In [1]: import numpy as np

In [2]: np.set_printoptions(precision=3, suppress=True, linewidth=100, legacy="1.25")

In [3]: rd = lambda a: np.round(a, 3) + 0

In [4]: M = np.loadtxt("case2.csv", delimiter=",")

In [5]: M
Out[5]: 
array([[3., 2., 2., 0.],
       [2., 3., 2., 0.],
       [2., 2., 3., 0.],
       [0., 0., 0., 3.]])

In [6]: Lm = np.linalg.cholesky(M)

In [7]: rd(np.prod(np.diag(Lm)) ** 2), rd(np.linalg.det(M))
Out[7]: (21.0, 21.0)

In [8]: np.linalg.eigvalsh(M).min() > 0
Out[8]: True

In [9]: rd(Lm @ Lm.T)
Out[9]: 
array([[3., 2., 2., 0.],
       [2., 3., 2., 0.],
       [2., 2., 3., 0.],
       [0., 0., 0., 3.]])

In [10]: evals, V = np.linalg.eigvalsh(M)
---------------------------------------------------------------------------
ValueError                                Traceback (most recent call last)
Cell In[10], line 1
----> 1 evals, V = np.linalg.eigvalsh(M)

ValueError: too many values to unpack (expected 2)

In [11]: evals, V = np.linalg.eigh(M)

In [12]: rd(V @ np.diag(evals) @ V.T)
Out[12]: 
array([[3., 2., 2., 0.],
       [2., 3., 2., 0.],
       [2., 2., 3., 0.],
       [0., 0., 0., 3.]])

In [13]: rd(np.linalg.eigvalsh(M + -1 * np.eye(4)))
Out[13]: array([0., 0., 2., 6.])

In [14]: rd(V.T @ M @ V)
Out[14]: 
array([[1., 0., 0., 0.],
       [0., 1., 0., 0.],
       [0., 0., 3., 0.],
       [0., 0., 0., 7.]])

In [15]: np.unique(evals.round(6) + 0, return_counts=True)[1]
Out[15]: array([2, 1, 1])

In [16]: rd(V.T @ V)
Out[16]: 
array([[1., 0., 0., 0.],
       [0., 1., 0., 0.],
       [0., 0., 1., 0.],
       [0., 0., 0., 1.]])

In [17]: rd(np.linalg.svd(M, compute_uv=False))
Out[17]: array([7., 3., 1., 1.])

In [18]: rd(np.abs(V[:, -1]))
Out[18]: array([0.577, 0.577, 0.577, 0.   ])
